$ python -q
>>> import numpy as np
>>> np.set_printoptions(precision=2, suppress=True, linewidth=160, legacy="1.25")
>>> def rd(a):
...     return np.round(a, 2) + 0
... 
>>> arr = np.minimum.outer(np.arange(1, 5), np.arange(1, 5)) * 2
>>> arr
array([[2, 2, 2, 2],
       [2, 4, 4, 4],
       [2, 4, 6, 6],
       [2, 4, 6, 8]])
>>> x0 = np.array([-1, -1, 2, 1])
>>> h1 = np.maximum(arr @ x0, 0)
>>> arr * (h1 > 1e-9)[:, None]
array([[2, 2, 2, 2],
       [2, 4, 4, 4],
       [2, 4, 6, 6],
       [2, 4, 6, 8]])
>>> ev, V = np.linalg.eigh(arr)
>>> x0 = np.array([2, 0, 5, 5])
>>> rd(x0 @ arr @ x0 / (x0 @ x0)), rd(ev[0]), rd(ev[-1])
(13.67, 0.57, 16.58)
>>> rd(V * np.abs(ev) @ V.T)
array([[2., 2., 2., 2.],
       [2., 4., 4., 4.],
       [2., 4., 6., 6.],
       [2., 4., 6., 8.]])
>>> rd(np.linalg.eigvalsh(arr[1:, 1:]))
array([ 0.65,  1.57, 15.78])
>>> rd(V * np.sqrt(ev) @ V.T)
array([[1.22, 0.52, 0.37, 0.32],
       [0.52, 1.59, 0.84, 0.7 ],
       [0.37, 0.84, 1.92, 1.22],
       [0.32, 0.7 , 1.22, 2.44]])
>>> rd(V * np.maximum(ev, 0) @ V.T)
array([[2., 2., 2., 2.],
       [2., 4., 4., 4.],
       [2., 4., 6., 6.],
       [2., 4., 6., 8.]])
>>> np.abs(arr).sum(axis=1).max(), rd(np.abs(ev).max())
(20, 16.58)
>>> other = arr / np.linalg.norm(arr, axis=1, keepdims=True)
>>> C2 = other @ other.T
>>> rd(C2[2])
array([0.94, 0.98, 1.  , 0.99])
>>> rd(np.degrees(np.arccos(np.clip(C2[2, 0], -1, 1))))
20.23
>>> rd(C2)
array([[1.  , 0.97, 0.94, 0.91],
       [0.97, 1.  , 0.98, 0.96],
       [0.94, 0.98, 1.  , 0.99],
       [0.91, 0.96, 0.99, 1.  ]])
>>> rd(np.linalg.norm(other, axis=1))
array([1., 1., 1., 1.])
>>> rng = np.random.default_rng(18516)
>>> lab = rng.permutation(4)
>>> lab
array([0, 2, 1, 3])
>>> other = arr[lab][:, lab]
>>> np.allclose(other, arr)
False
